$ ipython --no-banner

In [1]: import numpy as np

In [2]: np.set_printoptions(suppress=True, linewidth=100)

In [3]: tidy = lambda a: np.round(a, 1) + 0

In [4]: W0 = np.loadtxt("a.csv", delimiter=",")

In [5]: tidy(W0)
Out[5]: 
array([[ 0.1,  0. , -0.1, -0.1,  0.1,  0.2],
       [ 0. ,  0. ,  0. ,  0. ,  0. ,  0.1],
       [-0.1,  0. ,  0.2,  0.2, -0.1, -0.3],
       [-0.1,  0. ,  0.2,  0.8, -0.3,  0.2],
       [ 0.1,  0. , -0.1, -0.3,  0.1,  0. ],
       [ 0.2,  0.1, -0.3,  0.2,  0. ,  0.8]])

In [6]: # a projection of rank 2

In [7]: U, sv, Vh = np.linalg.svd(W0)

In [8]: V = Vh[:(sv > 1e-8).sum()]

In [9]: rng = np.random.default_rng(16438)

In [10]: vec = W0[3] + -1 * W0[1] + rng.integers(2) * np.eye(6)[2]

In [11]: tidy(vec)
Out[11]: array([-0.1,  0. ,  1.3,  0.8, -0.3,  0.1])

In [12]: tidy(V.T @ V)
Out[12]: 
array([[ 0.1,  0. , -0.1, -0.1,  0.1,  0.2],
       [ 0. ,  0. ,  0. ,  0. ,  0. ,  0.1],
       [-0.1,  0. ,  0.2,  0.2, -0.1, -0.3],
       [-0.1,  0. ,  0.2,  0.8, -0.3,  0.2],
       [ 0.1,  0. , -0.1, -0.3,  0.1,  0. ],
       [ 0.2,  0.1, -0.3,  0.2,  0. ,  0.8]])

In [13]: np.allclose(V.T @ V @ vec, vec)
Out[13]: False

In [14]: np.linalg.matrix_rank(np.vstack([W0, vec]))
Out[14]: np.int64(3)

In [15]: vec = np.array([9, 8, 1, 8, 6, 1])

In [16]: tidy((vec - W0 @ vec) @ (W0 @ vec))
Out[16]: np.float64(0.0)

In [17]: tidy(np.eye(6) - W0)
Out[17]: 
array([[ 0.9,  0. ,  0.1,  0.1, -0.1, -0.2],
       [ 0. ,  1. ,  0. ,  0. ,  0. , -0.1],
       [ 0.1,  0. ,  0.8, -0.2,  0.1,  0.3],
       [ 0.1,  0. , -0.2,  0.2,  0.3, -0.2],
       [-0.1,  0. ,  0.1,  0.3,  0.9,  0. ],
       [-0.2, -0.1,  0.3, -0.2,  0. ,  0.2]])

In [18]: tidy(np.linalg.eigvalsh(2 * W0 - np.eye(6)))
Out[18]: array([-1., -1., -1., -1.,  1.,  1.])
